$ python3 -q
>>> import numpy as np
>>> np.set_printoptions(precision=4, suppress=True, linewidth=160)
>>> m1 = np.loadtxt("run13.csv", delimiter=",")
>>> m1
array([[ 1.    , -1.    , -0.598 , -0.9997,  0.9963, -0.9996],
       [ 0.9959, -0.992 ,  0.4854, -0.9901, -0.5511, -0.7114],
       [-0.5299,  0.1781, -0.1586,  0.4462, -0.2165,  0.4462],
       [ 0.9402,  0.9946, -0.9757,  0.9998, -1.    , -0.9587],
       [-0.9863, -0.0997, -0.1586,  0.6963, -0.1877,  0.9833],
       [-0.9554,  0.9379,  0.5005,  0.5441, -0.2543,  0.6231],
       [-0.9554,  0.9354,  0.9914, -0.9595, -0.9536,  0.8511],
       [-0.9978,  0.9087,  0.984 , -0.9571,  0.9874,  0.9154],
       [-0.508 , -0.8717,  0.598 , -0.7306, -0.9886,  0.9699],
       [ 0.8243, -0.9785, -0.508 , -0.7064,  0.9402, -0.1293],
       [ 0.9329,  0.4777, -0.8144,  0.9876, -1.    ,  0.2913],
       [ 0.9977, -0.9816, -0.2543, -0.9402,  0.6291, -0.9498],
       [-0.9999,  0.821 ,  0.9015, -0.5227,  0.9978,  0.995 ],
       [ 0.7163, -0.7616,  0.8455, -0.9667, -0.9154,  0.2729],
       [ 1.    , -1.    , -0.9647, -0.9201, -0.9015, -0.9852],
       [ 0.9015, -0.3095, -0.3799, -0.493 ,  0.997 , -0.9674],
       [ 0.9087,  0.3969, -0.8787,  0.8426,  0.9633, -0.978 ],
       [ 0.4053,  0.9217,  0.8591, -0.7574, -0.4219, -0.8455],
       [ 0.5784, -0.4136, -0.9508,  0.9767, -0.8875, -0.01  ],
       [-0.9999,  0.9998,  0.9846,  0.354 , -0.5784,  0.9447],
       [ 0.9425, -0.9843, -0.1684, -0.8996,  0.6858, -0.3004],
       [-0.1781,  0.7531, -0.6231,  0.9633, -0.9984,  0.4462],
       [ 0.7818,  0.9951,  0.3714,  0.5581, -0.4219, -0.9915],
       [-0.996 ,  0.8144, -0.7616,  0.9917, -0.585 ,  0.9789],
       [ 0.9425,  0.8275, -0.3004,  0.7487, -0.997 , -0.9033],
       [-0.9846,  1.    ,  0.9562,  0.7779, -0.9858, -0.4621],
       [ 0.207 , -0.881 , -0.9748,  0.9899, -0.9966,  0.8996],
       [-0.6044, -0.8511, -0.7969,  0.917 , -0.9979,  0.9812],
       [ 0.9874, -0.9995, -0.9275, -0.02  , -0.984 ,  0.7064],
       [ 0.9687,  0.6169,  0.01  ,  0.7211, -1.    , -0.354 ],
       [-0.0997,  0.3452,  0.8337, -0.8005, -0.9261,  0.3364],
       [ 0.9961,  0.1194,  0.8977, -0.991 ,  0.2165, -0.9944]])
>>> lab = m1[:, 2] > np.median(m1[:, 2])
>>> f = m1[lab].mean(axis=0) - m1[~lab].mean(axis=0)
>>> lab.astype(int)
array([0, 1, 1, 0, 1, 1, 1, 1, 1, 0, 0, 0, 1, 1, 0, 0, 0, 1, 0, 1, 0, 0, 1, 0, 0, 1, 0, 0, 0, 1, 1, 1])
>>> round((((m1 - m1.mean(axis=0)) @ f > 0) == lab).mean(), 4)
np.float64(0.9062)
>>> ((m1 - m1.mean(axis=0)) @ f > 0).astype(int)
array([0, 0, 1, 0, 1, 1, 1, 1, 1, 0, 0, 0, 1, 1, 0, 0, 0, 1, 0, 1, 0, 0, 1, 1, 0, 1, 0, 0, 0, 0, 1, 1])
>>> np.argsort(-np.abs(f).round(6), kind="stable")
array([2, 0, 1, 3, 5, 4])
>>> f, v = m1[17], m1[1]
>>> np.round(f @ v, 4)
np.float64(1.4902)
>>> pr = (f @ v) / (f @ f) * f
>>> v - pr
array([ 0.8082, -1.4188,  0.0876, -0.6394, -0.3557, -0.3199])
>>> round(np.linalg.norm(f + v) ** 2 + np.linalg.norm(f - v) ** 2, 4)
np.float64(14.4399)
>>> np.linalg.matrix_rank(np.outer(f, v))
np.int64(1)
>>> O, R = np.linalg.qr(m1)
>>> round(abs(R[0, 0]), 4), round(float(np.linalg.norm(m1[:, 0])), 4)
(np.float64(4.8071), 4.8071)
>>> np.allclose(R.T @ R, m1.T @ m1)
True
>>> m1.shape
(32, 6)
>>> np.count_nonzero(m1)
np.int64(192)
>>> np.linalg.rank(m1)
Traceback (most recent call last):
  File "<python-input-21>", line 1, in <module>
    np.linalg.rank(m1)
    ^^^^^^^^^^^^^^
AttributeError: module 'numpy.linalg' has no attribute 'rank'
>>> m1.mean(axis=0)
array([ 0.1947,  0.06  , -0.0305, -0.0044, -0.323 ,  0.0032])
